In [1]: import numpy as np

In [2]: import numpy.linalg as la

In [3]: np.set_printoptions(precision=1, suppress=True, linewidth=160)

In [4]: W0 = np.loadtxt("dump.csv", delimiter=",")

In [5]: W0
Out[5]: 
array([[  2. ,   4.5,   5.1,  -3. ,  -5. ],
       [  8.1,   8. ,  -0.1, -15.9, -11.8],
       [ -6.1,  -3.2,   5.4,  13.3,   6.9]])

In [6]: Uu, sv, Vt = la.svd(W0)

In [7]: np.argmax(sv[:-1] / (sv[1:] + 1e-6)) + 1
Out[7]: np.int64(2)

In [8]: A2 = Uu[:, :2] @ np.diag(sv[:2]) @ Vt[:2]

In [9]: A2
Out[9]: 
array([[  2. ,   4.6,   5.1,  -3. ,  -5. ],
       [  8.1,   7.9,  -0.1, -15.9, -11.8],
       [ -6.1,  -3.3,   5.4,  13.3,   6.9]])

In [10]: print(la.matrix_rank(W0, rtol=0.05))
2

In [11]: round(la.norm(W0 - A2, 2), 1), np.round(sv[2], 1)
Out[11]: (np.float64(0.2), np.float64(0.2))

In [12]: np.round(la.norm(W0 - A2) / la.norm(W0), 1)
Out[12]: np.float64(0.0)

In [13]: np.argsort(-la.norm(W0, axis=0).round(6), kind="stable")[:3]
Out[13]: array([3, 4, 0])

In [14]: print(la.matrix_rank(W0, rtol=0.1))
2

In [15]: np.round(la.norm(W0, 2) / la.norm(W0), 1)
Out[15]: np.float64(1.0)

In [16]: x = np.array([-1, -1, 1, 0, 2])

In [17]: a = np.maximum(W0 @ x, 0)

In [18]: print(np.flatnonzero(a > 1e-9))
[2]

In [19]: a
Out[19]: array([ 0. ,  0. , 28.5])

In [20]: W0.T @ a
Out[20]: array([-173.8,  -91.2,  153.9,  379.1,  196.7])

In [21]: np.maximum(W0 @ (3 * x), 0)
Out[21]: array([ 0. ,  0. , 85.5])

In [22]: np.tanh(W0 @ x)
Out[22]: array([-1., -1.,  1.])

In [23]: W0 * (a > 1e-9)[:, None]
Out[23]: 
array([[ 0. ,  0. ,  0. , -0. , -0. ],
       [ 0. ,  0. , -0. , -0. , -0. ],
       [-6.1, -3.2,  5.4, 13.3,  6.9]])

In [24]: def softmax(z):
    ...:     e = np.exp(z - z.max(axis=-1, keepdims=True))
    ...:     return e / e.sum(axis=-1, keepdims=True)
    ...: 

In [25]: np.round(softmax(10 * W0[2]), 1) + 0
Out[25]: array([0., 0., 0., 1., 0.])

In [26]: scores = W0 @ W0.T / np.sqrt(5)

In [27]: softmax(scores)[2] @ W0
Out[27]: array([-6.1, -3.2,  5.4, 13.3,  6.9])

In [28]: x = np.array([1, 1, 1, 0, 1])

In [29]: print(W0 @ np.ones(5))
[  3.6 -11.7  16.3]

In [30]: np.sign((W0 @ x).round(6))
Out[30]: array([1., 1., 1.])

In [31]: m1 = np.array([[0, 9, 5, 5, 7],
    ...:     [0, 0, 3, 2, 4],
    ...:     [0, 0, 0, 4, 5],
    ...:     [0, 0, 0, 0, 6],
    ...:     [0, 0, 0, 0, 0]])

In [32]: print(m1)
[[0 9 5 5 7]
 [0 0 3 2 4]
 [0 0 0 4 5]
 [0 0 0 0 6]
 [0 0 0 0 0]]

In [33]: np.allclose(m1[:-1].T @ la.lstsq(m1[:-1].T, m1[-1])[0], m1[-1])
Out[33]: True

In [34]: arr = np.load("a.npy")

In [35]: print(arr)
[[ 0  0  0  1  0  0]
 [ 0  0  0  2  2  0]
 [ 0  0  0  0  2  0]
 [-1 -2  0  0  0 -2]
 [ 0 -2 -2  0  0  0]
 [ 0  0  0  2  0  0]]

In [36]: A2 = arr / la.norm(arr, axis=1, keepdims=True)

In [37]: cov = A2 @ A2.T

In [38]: (cov - 2 * np.eye(6)).round(6).argmax(axis=1)
Out[38]: array([5, 0, 1, 4, 3, 0])

In [39]: print(la.norm(A2, axis=1))
[1. 1. 1. 1. 1. 1.]

In [40]: np.argwhere(np.triu(np.abs(cov) > 0.95, 1))
Out[40]: array([[0, 5]])

In [41]: cov
Out[41]: 
array([[1. , 0.7, 0. , 0. , 0. , 1. ],
       [0.7, 1. , 0.7, 0. , 0. , 0.7],
       [0. , 0.7, 1. , 0. , 0. , 0. ],
       [0. , 0. , 0. , 1. , 0.5, 0. ],
       [0. , 0. , 0. , 0.5, 1. , 0. ],
       [1. , 0.7, 0. , 0. , 0. , 1. ]])
